$ python3 -q
>>> import numpy as np
>>> np.set_printoptions(precision=2, suppress=True, linewidth=200)
>>> M = np.load("case5.npy")
>>> print(M)
[[4 4 8 5]
 [2 2 6 3]
 [1 1 5 2]]
>>> print([round(float(x), 2) for x in np.linalg.svd(M, compute_uv=False)[:3]])
[14.21, 1.73, 0.0]
>>> print(np.linalg.cond(M) > 100)
True
>>> rng = np.random.default_rng(6593)
>>> other = M + rng.integers(-2, 3, (3, 2)) @ rng.integers(-2, 3, (2, 4))
>>> print(other)
[[3 6 8 4]
 [1 4 8 2]
 [1 1 6 2]]
>>> print(np.linalg.matrix_rank(other - M, tol=1e-8))
2
>>> print(other - M)
[[-1  2  0 -1]
 [-1  2  2 -1]
 [ 0  0  1  0]]
>>> other = np.array([[0.0, 0.7], [-2.6, 0.3], [0.8, -1.9], [-0.8, -0.6]])
>>> cent = np.array([[-1.0, 0.2, 0.9], [0.4, 1.0, 0.4]])
>>> m1 = other @ cent
>>> print(m1)
[[ 0.28  0.7   0.28]
 [ 2.72 -0.22 -2.22]
 [-1.56 -1.74 -0.04]
 [ 0.56 -0.76 -0.96]]
>>> print(round(np.trace(np.linalg.pinv(m1) @ m1), 2))
2.0
>>> print(np.unique(m1.round(6), axis=0).shape)
(4, 3)
>>> print(np.abs(np.diag(np.linalg.qr(m1)[1])) > 1e-9)
[ True  True False]
>>> print(np.allclose(m1[:-1].T @ np.linalg.lstsq(m1[:-1].T, m1[-1])[0], m1[-1]))
True
>>> other = np.array([[2, 2], [0, 1]])
>>> cent = np.kron(other, m1)
>>> print(np.linalg.matrix_rank(cent))
4
>>> Uu, sv, Vh = np.linalg.svd(m1)
>>> evecs = Vh[:(sv > 1e-8).sum()]
>>> vec = m1[2] + 3 * m1[0] + rng.integers(2) * np.eye(3)[1]
>>> print(vec)
[-0.72  1.36  0.8 ]
>>> print(np.linalg.matrix_rank(np.vstack([m1, vec])))
3
>>> print(evecs.T @ evecs)
[[ 0.72  0.26 -0.37]
 [ 0.26  0.76  0.34]
 [-0.37  0.34  0.52]]
>>> print(np.diag(evecs.T @ evecs))
[0.72 0.76 0.52]
>>> print(np.allclose(evecs.T @ evecs @ vec, vec))
False
>>> def softmax(z):
...     e = np.exp(z - z.max(axis=-1, keepdims=True))
...     return e / e.sum(axis=-1, keepdims=True)
... 
>>> print(softmax(m1).sum(axis=1))
[1. 1. 1. 1.]
>>> print(softmax(10 * m1[0]))
[0.01 0.97 0.01]
>>> scores = m1 @ m1.T / np.sqrt(3)
>>> print(np.round(softmax(scores + np.triu(np.full(scores.shape, -np.inf), 1)), 2) + 0)
[[1.   0.   0.   0.  ]
 [0.   1.   0.   0.  ]
 [0.02 0.   0.98 0.  ]
 [0.05 0.65 0.1  0.2 ]]
>>> print(np.round(softmax(scores), 2) + 0)
[[0.41 0.28 0.11 0.2 ]
 [0.   0.99 0.   0.01]
 [0.02 0.   0.93 0.05]
 [0.05 0.65 0.1  0.2 ]]
>>> print(softmax(scores)[0] @ m1)
[ 0.82 -0.11 -0.7 ]
>>> lab = rng.integers(0, 2, 2)
>>> mat = np.array([[2, 0], [1, 1]]) * (lab[:, None] == lab)
>>> print(mat)
[[2 0]
 [0 1]]
>>> # 2 groups of indices that never mix
>>> Q, evecs = np.linalg.qr(mat[:, :1])[0], np.linalg.qr(mat[:, 1:])[0]
>>> sv = np.linalg.svd(Q.T @ evecs, compute_uv=False)
>>> print((sv > 0.9).sum())
0
>>> print(sv)
[0.]
>>> other = mat + rng.integers(-2, 3, (2, 1)) @ rng.integers(-2, 3, (1, 2))
>>> print(other)
[[ 0 -4]
 [ 0  1]]
>>> print(np.linalg.svd(other - mat, compute_uv=False))
[4.47 0.  ]
>>> print(other - mat)
[[-2 -4]
 [ 0  0]]
>>> print(np.sort(np.abs(np.linalg.eigvals(other))))
[0. 1.]
>>> print(np.allclose(other @ other.T, other.T @ other))
False
>>> F = np.array([[3, -3, 0, -1], [-1, 3, -3, 0], [0, -1, 3, -3], [-3, 0, -1, 3]])
>>> print(np.linalg.matrix_power(F, 4))
[[ 541 -660  660 -540]
 [-540  541 -660  660]
 [ 660 -540  541 -660]
 [-660  660 -540  541]]
>>> other = np.array([[2, -1], [0, 3], [1, -1]])
>>> data = np.kron(np.eye(3, dtype=int), other)
>>> print(data)
[[ 2 -1  0  0  0  0]
 [ 0  3  0  0  0  0]
 [ 1 -1  0  0  0  0]
 [ 0  0  2 -1  0  0]
 [ 0  0  0  3  0  0]
 [ 0  0  1 -1  0  0]
 [ 0  0  0  0  2 -1]
 [ 0  0  0  0  0  3]
 [ 0  0  0  0  1 -1]]
>>> f = np.array([-1, 2])
>>> print(np.cross(data[3, :3], data[0, :3]))
[2 4 0]
>>> print(np.array([np.convolve(row, f, "same") for row in data]))
[[-2  5 -2  0  0  0]
 [ 0 -3  6  0  0  0]
 [-1  3 -2  0  0  0]
 [ 0  0 -2  5 -2  0]
 [ 0  0  0 -3  6  0]
 [ 0  0 -1  3 -2  0]
 [ 0  0  0  0 -2  5]
 [ 0  0  0  0  0 -3]
 [ 0  0  0  0 -1  3]]
>>> print(np.correlate(data[3], data[0], "full"))
[ 0  0  0  0  0  0 -2  5 -2  0  0]
>>> Q, evecs = np.linalg.qr(data[:, :3])[0], np.linalg.qr(data[:, 3:])[0]
>>> sv = np.linalg.svd(Q.T @ evecs, compute_uv=False)
>>> print((sv > 0.9).sum())
0
>>> print(sv)
[0.4 0.  0. ]
>>> arr = np.load("m.npy")
>>> print(arr)
[[1 0]
 [0 2]]
>>> # symmetric, so the eigenvalues are real
>>> print(np.linalg.svd(arr, compute_uv=False))
[2. 1.]
>>> print(arr.T @ arr)
[[1 0]
 [0 4]]
>>> K = np.load("test15.npy")
>>> print(K)
[[ 4.62 -9.93  0.34]
 [-7.88 16.69 -0.13]
 [-7.79 16.17  0.25]
 [-2.13  4.18 -0.05]]
>>> P = K @ np.linalg.solve(K.T @ K, K.T)
>>> print(np.round(np.linalg.eigvalsh(P), 2) + 0)
[0. 1. 1. 1.]
>>> print(np.diag(P))
[0.66 0.52 0.84 0.98]
>>> print(np.round((np.eye(4) - P) @ K, 2) + 0)
[[0. 0. 0.]
 [0. 0. 0.]
 [0. 0. 0.]
 [0. 0. 0.]]
>>> print(P @ K[:, 2])
[ 0.34 -0.13  0.25 -0.05]
>>> print(np.allclose(P @ P, P))
True
>>> print(arr.ravel(order="F"))
[1 0 0 2]
>>> print(arr.reshape(2, -1))
[[1 0]
 [0 2]]
>>> t3 = arr.reshape(2, 2, -1)
>>> print(t3.transpose(1, 0, 2))
[[[1]
  [0]]

 [[0]
  [2]]]
>>> print(np.einsum("ihd,jhd->hij", t3, t3).shape)
(2, 2, 2)
>>> print(t3.shape)
(2, 2, 1)
>>> print(np.swapaxes(t3, 1, 2)[1])
[[0 2]]
>>> Uu, sv, Vh = np.linalg.svd(K)
>>> print(np.argmax(sv[:-1] / (sv[1:] + 1e-6)) + 1)
1
>>> other = Uu[:, :1] @ np.diag(sv[:1]) @ Vh[:1]
>>> print(np.linalg.matrix_rank(K, rtol=0.05))
1
>>> print(round(float(np.linalg.norm(K - other) / np.linalg.norm(K)), 2))
0.02
>>> print(round(float(np.abs(K - other).max()), 2))
0.31
>>> J = np.loadtxt("dump.csv", delimiter=",")
>>> print(J)
[[-8.88 -3.91 -0.02]
 [-8.88 -4.1  -0.16]
 [-8.98 -3.89  0.02]
 [-8.89 -3.98  0.1 ]
 [-8.88 -3.85  0.22]
 [-9.01 -4.19  0.03]
 [-9.02 -4.12 -0.01]
 [-9.11 -3.86  0.13]
 [-8.94 -3.97 -0.02]
 [-9.18 -3.89  0.08]
 [-9.   -3.92  0.06]
 [-8.98 -4.05 -0.03]
 [-9.04 -4.05  0.05]
 [ 2.06  2.09 -2.03]
 [ 2.14  1.81 -1.97]
 [ 2.06  2.05 -1.96]
 [ 2.09  1.92 -1.95]
 [ 1.95  2.09 -2.12]
 [ 2.1   1.99 -2.06]
 [ 2.09  2.02 -1.99]
 [ 2.16  2.06 -2.01]
 [ 2.07  1.92 -2.24]
 [ 1.92  2.02 -1.98]
 [ 2.19  1.96 -1.86]
 [ 1.99  1.93 -1.91]
 [ 1.9   1.94 -1.96]]
>>> P = J @ np.linalg.solve(J.T @ J, J.T)
>>> print(P @ J[:, 2])
[-0.02 -0.16  0.02  0.1   0.22  0.03 -0.01  0.13 -0.02  0.08  0.06 -0.03  0.05 -2.03 -1.97 -1.96 -1.95 -2.12 -2.06 -1.99 -2.01 -2.24 -1.98 -1.86 -1.91 -1.96]
>>> print(np.allclose(P @ P, P))
True
>>> print(np.round(np.linalg.eigvalsh(P), 2) + 0)
[0. 0. 0. 0. 0. 0. 0. 0. 0. 0. 0. 0. 0. 0. 0. 0. 0. 0. 0. 0. 0. 0. 0. 1. 1. 1.]
>>> C2 = np.cov(J, rowvar=False)
>>> print(C2)
[[31.69 17.13 -5.85]
 [17.13  9.27 -3.16]
 [-5.85 -3.16  1.09]]
>>> print(np.round(np.corrcoef(J[:, 2], J[:, 1])[0, 1], 2))
-0.99
